$ python -q
>>> import numpy as np
>>> import numpy.linalg as la
>>> np.set_printoptions(precision=3, suppress=True, linewidth=140)
>>> E = np.array([[0, 0, 1, 1], [0, 0, 1, 1], [1, 1, 0, 1], [1, 1, 1, 0]])
>>> print(np.all(la.eigvalsh(E) > 0))
False
>>> print([round(float(la.det(E[:i, :i])), 2) + 0 for i in range(1, 5)])
[0.0, 0.0, 0.0, 0.0]
>>> Uu, sigma, Vh = la.svd(E)
>>> print(np.argmax(sigma[:-1] / (sigma[1:] + 1e-6)) + 1)
3
>>> A2 = Uu[:, :3] @ np.diag(sigma[:3]) @ Vh[:3]
>>> print(la.matrix_rank(A2))
3
>>> print(np.round(la.norm(E - A2, 2), 3), round(sigma[3], 3))
0.0 0.0
>>> print(round(la.norm(E - A2) / la.norm(E), 3))
0.0
>>> print(la.norm(E, axis=1))
[1.414 1.414 1.732 1.732]
>>> print(np.round(la.norm(E, 1), 3), round(float(la.norm(E, np.inf)), 3))
3.0 3.0
>>> print(np.round(la.norm(E[0], 1), 3), round(la.norm(E[0], np.inf), 3))
2.0 1.0
>>> print(la.norm(E, axis=0))
[1.414 1.414 1.732 1.732]
>>> print(np.round(la.norm(E) ** 2 / la.norm(E, 2) ** 2, 3))
1.524
>>> Uu, sigma, Vh = la.svd(E)
>>> vecs = Vh[:(sigma > 1e-8).sum()]
>>> rng = np.random.default_rng(216)
>>> vec = E[0] + -1 * E[1] + rng.integers(2) * np.eye(4)[0]
>>> print(vec)
[1. 0. 0. 0.]
>>> print(la.matrix_rank(np.vstack([E, vec])))
4
>>> print(np.round(vecs.T @ vecs, 3) + 0)
[[0.5 0.5 0.  0. ]
 [0.5 0.5 0.  0. ]
 [0.  0.  1.  0. ]
 [0.  0.  0.  1. ]]
>>> print(np.diag(vecs.T @ vecs))
[0.5 0.5 1.  1. ]
>>> print(np.allclose(vecs.T @ vecs @ vec, vec))
False
>>> print(round(la.norm(vec - vecs.T @ vecs @ vec), 3))
0.707
>>> evals, vecs = la.eigh(E)
>>> vec = np.array([1, 1, 2, 2])
>>> print(vecs * np.maximum(evals, 0) @ vecs.T)
[[0.485 0.485 0.621 0.621]
 [0.485 0.485 0.621 0.621]
 [0.621 0.621 0.796 0.796]
 [0.621 0.621 0.796 0.796]]
>>> print(np.abs(E).sum(axis=1).max(), np.round(np.abs(evals).max(), 3))
3 2.562
>>> print(vec @ E @ vec / (vec @ vec), np.round(evals[0], 3), np.round(evals[-1], 3))
2.4 -1.562 2.562
>>> print(vecs * np.abs(evals) @ vecs.T)
[[0.97  0.97  0.243 0.243]
 [0.97  0.97  0.243 0.243]
 [0.243 0.243 1.591 0.591]
 [0.243 0.243 0.591 1.591]]
>>> A = np.loadtxt("run10.csv", delimiter=",")
>>> print(A)
[[ 3.  4.  5.]
 [ 6.  7.  8.]
 [ 9. 10. 11.]
 [12. 13. 14.]]
>>> rk = la.matrix_rank(A)
>>> print(rk)
2
>>> ns = la.svd(A)[2][rk:].T
>>> print([int(la.matrix_rank(np.delete(A, i, axis=0))) for i in range(4)])
[2, 2, 2, 2]
>>> print([int(la.matrix_rank(A[:, :j + 1])) for j in range(3)])
[1, 2, 2]
>>> print([int(la.matrix_rank(A[:i])) for i in range(1, len(A) + 1)])
[1, 2, 2, 2]
>>> print(la.matrix_rank(A.T @ A), la.matrix_rank(A @ A.T))
2 2
>>> print(ns @ ns.T)
[[ 0.167 -0.333  0.167]
 [-0.333  0.667 -0.333]
 [ 0.167 -0.333  0.167]]
>>> print(ns[:, 0] / ns[np.abs(ns[:, 0]).round(6).argmax(), 0])
[-0.5  1.  -0.5]
>>> print(np.allclose(A[:-1].T @ la.lstsq(A[:-1].T, A[-1])[0], A[-1]))
True
>>> T = np.stack([A, 3 * A, A[::-1]])
>>> print(la.matrix_rank(T.reshape(3, -1)))
2
>>> print(T.shape)
(3, 4, 3)
>>> print(la.norm(T, axis=(1, 2)))
[31.78  95.341 31.78 ]
>>> Uu, sigma, Vh = la.svd(A)
>>> print(sigma.round(3) + 0)
[31.764  1.035  0.   ]
>>> A2 = Uu[:, :2] @ np.diag(sigma[:2]) @ Vh[:2]
>>> print(round(float(la.norm(A - A2, 2)), 3), round(float(sigma[2]), 3))
0.0 0.0
>>> cov = A.T @ A
>>> print(np.diag(cov))
[270. 334. 406.]
>>> print(np.trace(cov), (A ** 2).sum())
1010.0 1010.0
>>> W2 = np.array([[9, 7, -2, 8], [-6, -8, 9, 5]])
>>> mat = rng.normal(size=(20, 2)) @ W2 + np.array([0, -3, 1, -1])
>>> print(mat)
[[ 10.886   1.312   8.136  21.556]
 [  5.311  -0.876   4.435   9.941]
 [-16.996 -18.185   9.298 -10.014]
 [ 15.684   9.942  -4.195  10.638]
 [ -5.298 -14.18   18.412  16.173]
 [ 10.029   5.926  -3.817   4.427]
 [-16.537 -13.332  -1.145 -23.545]
 [  2.639  -0.396  -0.854  -0.362]
 [  3.113   0.124  -1.309  -0.413]
 [ 19.394  12.368  -3.964  15.356]
 [  6.993   4.223  -4.656  -0.312]
 [-12.099 -14.204   7.812  -6.197]
 [  6.227   6.447 -10.973  -9.736]
 [  3.306   3.031  -7.692  -8.786]
 [ -5.207  -9.289   7.307   1.312]
 [  0.895  -4.824   6.598   7.609]
 [ -8.854  -8.169  -0.983 -14.195]
 [ 24.526  21.935 -17.927   2.637]
 [  3.711  -1.338   2.99    6.092]
 [ -4.018  -3.467  -4.222 -12.813]]
>>> Uu, sigma, Vh = la.svd(mat)
>>> print(np.argmax(sigma[:-1] / (sigma[1:] + 1e-6)) + 1)
3
>>> A2 = Uu[:, :3] @ np.diag(sigma[:3]) @ Vh[:3]
>>> print(np.round(np.abs(mat - A2).max(), 3))
0.0
>>> print(round(la.norm(mat - A2, 2), 3), round(sigma[3], 3))
0.0 0.0
